% ipython --no-banner

In [1]: import numpy as np

In [2]: from numpy import linalg as LA

In [3]: np.set_printoptions(precision=2, suppress=True, linewidth=160, floatmode="fixed")

In [4]: M = np.load("block2.npy")

In [5]: M
Out[5]: 
array([[-1.10, -1.40,  1.20],
       [-0.30, -1.10,  2.40],
       [ 0.00, -0.10,  0.00],
       [ 0.30, -0.60,  1.80]])

In [6]: out = np.c_[M[:, :2] @ np.array([[1, 0], [0, 2]]), np.array([3, 1, 1, 3])]

In [7]: out
Out[7]: 
array([[-1.10, -2.80,  3.00],
       [-0.30, -2.20,  1.00],
       [ 0.00, -0.20,  1.00],
       [ 0.30, -1.20,  3.00]])

In [8]: LA.norm(LA.qr(M)[0].T @ out, axis=0) ** 2 / ((out ** 2).sum(axis=0) + 1e-12)
Out[8]: array([1.00, 1.00, 0.99])

In [9]: x = np.array([3, 1, 3])

In [10]: rhs = out @ x

In [11]: LA.lstsq(out, rhs)[0]
Out[11]: array([3.00, 1.00, 3.00])

In [12]: rng = np.random.default_rng(4798)

In [13]: rhs = rhs + 0.1 * rng.normal(size=4)

In [14]: rhs
Out[14]: array([ 3.02, -0.15,  2.90,  8.77])

In [15]: coef, *_ = LA.lstsq(out, rhs)

In [16]: coef
Out[16]: array([2.89, 1.07, 3.07])

In [17]: coef.round()
Out[17]: array([3.00, 1.00, 3.00])

In [18]: np.round(out.T @ (rhs - out @ coef), 2) + 0
Out[18]: array([0.00, 0.00, 0.00])

In [19]: Q, V = LA.qr(M[:, :1])[0], LA.qr(M[:, 1:])[0]

In [20]: sigma = LA.svd(Q.T @ V, compute_uv=False)

In [21]: sigma
Out[21]: array([0.98])

In [22]: (sigma > 0.9).sum()
Out[22]: np.int64(1)

In [23]: np.degrees(np.arccos(sigma.clip(0, 1)))
Out[23]: array([11.54])

In [24]: x = np.array([-1, 2, 5])

In [25]: rhs = M @ x

In [26]: LA.lstsq(M, rhs)[0]
Out[26]: array([-1.00,  2.00,  5.00])

In [27]: LA.solve(M.T @ M, M.T @ rhs)
Out[27]: array([-1.00,  2.00,  5.00])

In [28]: rhs
Out[28]: array([ 4.30, 10.10, -0.20,  7.50])

In [29]: rhs = rhs + 0.05 * rng.normal(size=4)

In [30]: rhs
Out[30]: array([ 4.30, 10.12, -0.15,  7.47])

In [31]: coef, *_ = LA.lstsq(M, rhs)

In [32]: np.round(M.T @ (rhs - M @ coef), 2) + 0
Out[32]: array([0.00, 0.00, 0.00])

In [33]: [round(float(LA.norm(LA.solve(M.T @ M + lam * np.eye(3), M.T @ rhs))), 2) for lam in (0, 1, 10, 100)]
Out[33]: [5.48, 3.53, 2.05, 0.43]

In [34]: coef.round()
Out[34]: array([-1.00,  2.00,  5.00])

In [35]: J = np.load("layer12.npy")

In [36]: J
Out[36]: 
array([[3.00, 2.00, 0.00, 0.00, 2.00, 0.00, 2.00, 2.00, 2.00, 2.00],
       [2.00, 3.00, 0.00, 0.00, 2.00, 0.00, 2.00, 2.00, 2.00, 2.00],
       [0.00, 0.00, 3.00, 0.00, 0.00, 0.00, 0.00, 0.00, 0.00, 0.00],
       [0.00, 0.00, 0.00, 3.00, 0.00, 2.00, 0.00, 0.00, 0.00, 0.00],
       [2.00, 2.00, 0.00, 0.00, 3.00, 0.00, 2.00, 2.00, 2.00, 2.00],
       [0.00, 0.00, 0.00, 2.00, 0.00, 3.00, 0.00, 0.00, 0.00, 0.00],
       [2.00, 2.00, 0.00, 0.00, 2.00, 0.00, 3.00, 2.00, 2.00, 2.00],
       [2.00, 2.00, 0.00, 0.00, 2.00, 0.00, 2.00, 3.00, 2.00, 2.00],
       [2.00, 2.00, 0.00, 0.00, 2.00, 0.00, 2.00, 2.00, 3.00, 2.00],
       [2.00, 2.00, 0.00, 0.00, 2.00, 0.00, 2.00, 2.00, 2.00, 3.00]])

In [37]: w1 = np.array([[-2, 3],
    ...:     [-2, 0],
    ...:     [2, -3],
    ...:     [-1, 0],
    ...:     [-1, 3],
    ...:     [0, 1],
    ...:     [2, -2],
    ...:     [-2, -2],
    ...:     [1, 3],
    ...:     [-1, 3]])

In [38]: coef = np.array([1, 0])

In [39]: H = np.maximum(J @ w1 + coef, 0)

In [40]: H
Out[40]: 
array([[ 0.00, 19.00],
       [ 0.00, 16.00],
       [ 7.00,  0.00],
       [ 0.00,  2.00],
       [ 0.00, 19.00],
       [ 0.00,  3.00],
       [ 0.00, 14.00],
       [ 0.00, 14.00],
       [ 0.00, 19.00],
       [ 0.00, 19.00]])

In [41]: (H > 0).mean(axis=0)
Out[41]: array([0.10, 0.90])

In [42]: basis = np.array([[2, 0, 0], [1, -1, 1]])

In [43]: (H @ basis).round(6).argmax(axis=1)
Out[43]: array([0, 0, 0, 0, 0, 0, 0, 0, 0, 0])

In [44]: Q, R = LA.qr(J)

In [45]: Q.shape, R.shape
Out[45]: ((10, 10), (10, 10))

In [46]: np.trace(Q @ Q.T)
Out[46]: np.float64(10.0)

In [47]: np.round(Q.T @ Q, 2) + 0
Out[47]: 
array([[1.00, 0.00, 0.00, 0.00, 0.00, 0.00, 0.00, 0.00, 0.00, 0.00],
       [0.00, 1.00, 0.00, 0.00, 0.00, 0.00, 0.00, 0.00, 0.00, 0.00],
       [0.00, 0.00, 1.00, 0.00, 0.00, 0.00, 0.00, 0.00, 0.00, 0.00],
       [0.00, 0.00, 0.00, 1.00, 0.00, 0.00, 0.00, 0.00, 0.00, 0.00],
       [0.00, 0.00, 0.00, 0.00, 1.00, 0.00, 0.00, 0.00, 0.00, 0.00],
       [0.00, 0.00, 0.00, 0.00, 0.00, 1.00, 0.00, 0.00, 0.00, 0.00],
       [0.00, 0.00, 0.00, 0.00, 0.00, 0.00, 1.00, 0.00, 0.00, 0.00],
       [0.00, 0.00, 0.00, 0.00, 0.00, 0.00, 0.00, 1.00, 0.00, 0.00],
       [0.00, 0.00, 0.00, 0.00, 0.00, 0.00, 0.00, 0.00, 1.00, 0.00],
       [0.00, 0.00, 0.00, 0.00, 0.00, 0.00, 0.00, 0.00, 0.00, 1.00]])

In [48]: round(abs(R[0, 0]), 2), round(float(LA.norm(J[:, 0])), 2)
Out[48]: (np.float64(5.74), 5.74)

In [49]: Q @ R
Out[49]: 
array([[3.00, 2.00, 0.00, 0.00, 2.00, 0.00, 2.00, 2.00, 2.00, 2.00],
       [2.00, 3.00, 0.00, 0.00, 2.00, 0.00, 2.00, 2.00, 2.00, 2.00],
       [0.00, 0.00, 3.00, 0.00, 0.00, 0.00, 0.00, 0.00, 0.00, 0.00],
       [0.00, 0.00, 0.00, 3.00, 0.00, 2.00, 0.00, 0.00, 0.00, 0.00],
       [2.00, 2.00, 0.00, 0.00, 3.00, 0.00, 2.00, 2.00, 2.00, 2.00],
       [0.00, 0.00, 0.00, 2.00, 0.00, 3.00, 0.00, 0.00, 0.00, 0.00],
       [2.00, 2.00, 0.00, 0.00, 2.00, 0.00, 3.00, 2.00, 2.00, 2.00],
       [2.00, 2.00, 0.00, 0.00, 2.00, 0.00, 2.00, 3.00, 2.00, 2.00],
       [2.00, 2.00, 0.00, 0.00, 2.00, 0.00, 2.00, 2.00, 3.00, 2.00],
       [2.00, 2.00, 0.00, 0.00, 2.00, 0.00, 2.00, 2.00, 2.00, 3.00]])

In [50]: th = np.sort(rng.uniform(-2, 2, 32))

In [51]: X = np.c_[th, th ** 2, th ** 3] @ np.array([[7, 1, -3, -3, -8, 3, -7, -3, 6, 2],
    ...:     [-5, 1, -6, 0, 3, -4, -2, 2, -1, 3],
    ...:     [5, -5, 5, 0, -5, 0, 0, 4, 2, -1]])

In [52]: X
Out[52]: 
array([[-65.89,  36.18, -50.48,   5.71,  60.55, -20.20,   6.08, -14.62, -28.82,  13.95],
       [-65.86,  36.16, -50.45,   5.71,  60.52, -20.19,   6.08, -14.60, -28.81,  13.94],
       [-62.64,  33.88, -47.49,   5.59,  57.57, -19.45,   6.10, -13.30, -27.55,  13.13],
       [-62.08,  33.48, -46.97,   5.56,  57.05, -19.32,   6.10, -13.07, -27.33,  12.99],
       [-49.12,  24.54, -35.19,   5.02,  45.19, -16.21,   6.11,  -8.11, -22.20,   9.73],
       [-39.89,  18.44, -26.98,   4.57,  36.78, -13.84,   6.02,  -4.91, -18.51,   7.44],
       [-30.51,  12.56, -18.89,   4.03,  28.25, -11.24,   5.79,  -2.05, -14.70,   5.14],
       [-26.17,   9.98, -15.26,   3.74,  24.31,  -9.95,   5.62,  -0.90, -12.90,   4.10],
       [-23.61,   8.52, -13.17,   3.55,  21.99,  -9.16,   5.49,  -0.29, -11.83,   3.50],
       [-21.39,   7.30, -11.39,   3.38,  19.97,  -8.46,   5.35,   0.20, -10.89,   2.99],
       [-17.87,   5.44,  -8.66,   3.08,  16.79,  -7.30,   5.08,   0.86,  -9.38,   2.19],
       [ -8.53,   1.31,  -2.24,   2.02,   8.29,  -3.84,   3.81,   1.71,  -5.11,   0.32],
       [ -6.96,   0.80,  -1.38,   1.78,   6.85,  -3.19,   3.45,   1.65,  -4.33,   0.08],
       [ -1.90,  -0.12,   0.31,   0.68,   2.02,  -0.88,   1.48,   0.74,  -1.43,  -0.29],
       [ -0.36,  -0.05,   0.13,   0.15,   0.40,  -0.16,   0.34,   0.15,  -0.30,  -0.09],
       [  2.11,   0.26,  -1.63,  -1.08,  -2.73,   0.56,  -2.78,  -0.63,   2.13,   1.06],
       [  4.11,  -0.49,  -3.30,  -2.08,  -5.76,   0.16,  -5.81,   0.21,   4.34,   2.49],
       [  4.17,  -0.53,  -3.33,  -2.10,  -5.85,   0.14,  -5.88,   0.25,   4.40,   2.53],
       [  5.25,  -1.36,  -3.77,  -2.50,  -7.48,  -0.28,  -7.22,   1.20,   5.46,   3.17],
       [  7.58,  -3.59,  -3.98,  -3.14, -10.81,  -1.24,  -9.51,   3.63,   7.47,   4.23],
       [  7.70,  -3.71,  -3.97,  -3.17, -10.99,  -1.29,  -9.62,   3.77,   7.57,   4.28],
       [  8.13,  -4.16,  -3.93,  -3.26, -11.59,  -1.47,  -9.98,   4.25,   7.92,   4.44],
       [  9.74,  -5.89,  -3.62,  -3.58, -13.79,  -2.12, -11.21,   6.08,   9.14,   4.96],
       [ 11.10,  -7.39,  -3.24,  -3.81, -15.60,  -2.65, -12.13,   7.64,  10.12,   5.34],
       [ 12.39,  -8.85,  -2.78,  -4.01, -17.31,  -3.15, -12.95,   9.15,  11.03,   5.65],
       [ 12.95,  -9.48,  -2.56,  -4.09, -18.04,  -3.36, -13.28,   9.80,  11.41,   5.77],
       [ 13.96, -10.63,  -2.14,  -4.23, -19.35,  -3.73, -13.85,  10.98,  12.09,   5.98],
       [ 15.24, -12.11,  -1.55,  -4.39, -21.00,  -4.19, -14.55,  12.47,  12.93,   6.22],
       [ 15.27, -12.14,  -1.54,  -4.40, -21.03,  -4.20, -14.56,  12.50,  12.95,   6.23],
       [ 19.68, -17.25,   0.76,  -4.88, -26.60,  -5.70, -16.68,  17.63,  15.72,   6.89],
       [ 21.23, -19.06,   1.66,  -5.03, -28.53,  -6.21, -17.35,  19.43,  16.67,   7.07],
       [ 27.31, -26.17,   5.45,  -5.54, -35.96,  -8.08, -19.73,  26.41,  20.23,   7.62]])

In [53]: Xc = X - X.mean(axis=0)

In [54]: left, sigma, Vt = LA.svd(Xc, full_matrices=False)

In [55]: np.round(Xc.mean(axis=0), 2) + 0
Out[55]: array([0.00, 0.00, 0.00, 0.00, 0.00, 0.00, 0.00, 0.00, 0.00, 0.00])

In [56]: sigma.round(2) + 0
Out[56]: array([276.92,  48.53,  27.01,   0.00,   0.00,   0.00,   0.00,   0.00,   0.00,   0.00])

In [57]: Vt[0] * np.sign(Vt[0, np.abs(Vt[0]).argmax()])
Out[57]: array([-0.56,  0.32, -0.32,  0.08,  0.57, -0.11,  0.16, -0.18, -0.30,  0.04])

In [58]: np.abs(Vt[0]).argmax()
Out[58]: np.int64(4)

In [59]: (np.sign(left[:, 0]) == np.sign(left[0, 0])).astype(int)
Out[59]: array([1, 1, 1, 1, 1, 1, 1, 1, 1, 1, 1, 1, 0, 0, 0, 0, 0, 0, 0, 0, 0, 0, 0, 0, 0, 0, 0, 0, 0, 0, 0, 0])

In [60]: np.abs(left[:, 0]).argmax()
Out[60]: np.int64(0)

In [61]: K = np.load("case15.npy")

In [62]: K
Out[62]: 
array([[0.00, 0.00, 0.00, 1.00, 2.00, 1.00, 2.00, 2.00, 1.00, 0.00],
       [0.00, 0.00, 0.00, 2.00, 2.00, 1.00, 1.00, 1.00, 2.00, 2.00],
       [0.00, 0.00, 0.00, 1.00, 1.00, 0.00, 2.00, 2.00, 1.00, 2.00],
       [1.00, 2.00, 1.00, 0.00, 0.00, 0.00, 0.00, 0.00, 0.00, 0.00],
       [2.00, 2.00, 1.00, 0.00, 0.00, 0.00, 0.00, 0.00, 0.00, 0.00],
       [1.00, 1.00, 0.00, 0.00, 0.00, 0.00, 0.00, 0.00, 0.00, 0.00],
       [2.00, 1.00, 2.00, 0.00, 0.00, 0.00, 0.00, 0.00, 0.00, 0.00],
       [2.00, 1.00, 2.00, 0.00, 0.00, 0.00, 0.00, 0.00, 0.00, 0.00],
       [1.00, 2.00, 1.00, 0.00, 0.00, 0.00, 0.00, 0.00, 0.00, 0.00],
       [0.00, 2.00, 2.00, 0.00, 0.00, 0.00, 0.00, 0.00, 0.00, 0.00]])

In [63]: out = np.array([[1, 2, 0],
    ...:     [2, 1, 1],
    ...:     [1, 1, 1],
    ...:     [0, 1, 1],
    ...:     [0, 0, 0],
    ...:     [1, 1, 2],
    ...:     [2, 1, 1],
    ...:     [2, 2, 2],
    ...:     [1, 1, 2],
    ...:     [2, 1, 0]])

In [64]: out.T @ K.T
Out[64]: 
array([[10.00, 11.00, 13.00,  6.00,  7.00,  3.00,  6.00,  6.00,  6.00,  6.00],
       [ 9.00, 10.00, 10.00,  5.00,  7.00,  3.00,  7.00,  7.00,  5.00,  4.00],
       [11.00, 11.00,  9.00,  3.00,  3.00,  1.00,  3.00,  3.00,  3.00,  4.00]])

In [65]: np.einsum("ik,kj->ji", K, out)
Out[65]: 
array([[10.00, 11.00, 13.00,  6.00,  7.00,  3.00,  6.00,  6.00,  6.00,  6.00],
       [ 9.00, 10.00, 10.00,  5.00,  7.00,  3.00,  7.00,  7.00,  5.00,  4.00],
       [11.00, 11.00,  9.00,  3.00,  3.00,  1.00,  3.00,  3.00,  3.00,  4.00]])

In [66]: np.einsum("ij->j", K)
Out[66]: array([ 9.00, 11.00,  9.00,  4.00,  5.00,  2.00,  5.00,  5.00,  4.00,  4.00])

In [67]: K @ out
Out[67]: 
array([[10.00,  9.00, 11.00],
       [11.00, 10.00, 11.00],
       [13.00, 10.00,  9.00],
       [ 6.00,  5.00,  3.00],
       [ 7.00,  7.00,  3.00],
       [ 3.00,  3.00,  1.00],
       [ 6.00,  7.00,  3.00],
       [ 6.00,  7.00,  3.00],
       [ 6.00,  5.00,  3.00],
       [ 6.00,  4.00,  4.00]])

In [68]: LA.matrix_rank(np.vstack([K, out.T]))
Out[68]: np.int64(9)

In [69]: np.einsum("ij,ij->i", K, K)
Out[69]: array([15.00, 19.00, 15.00,  6.00,  9.00,  2.00,  9.00,  9.00,  6.00,  8.00])
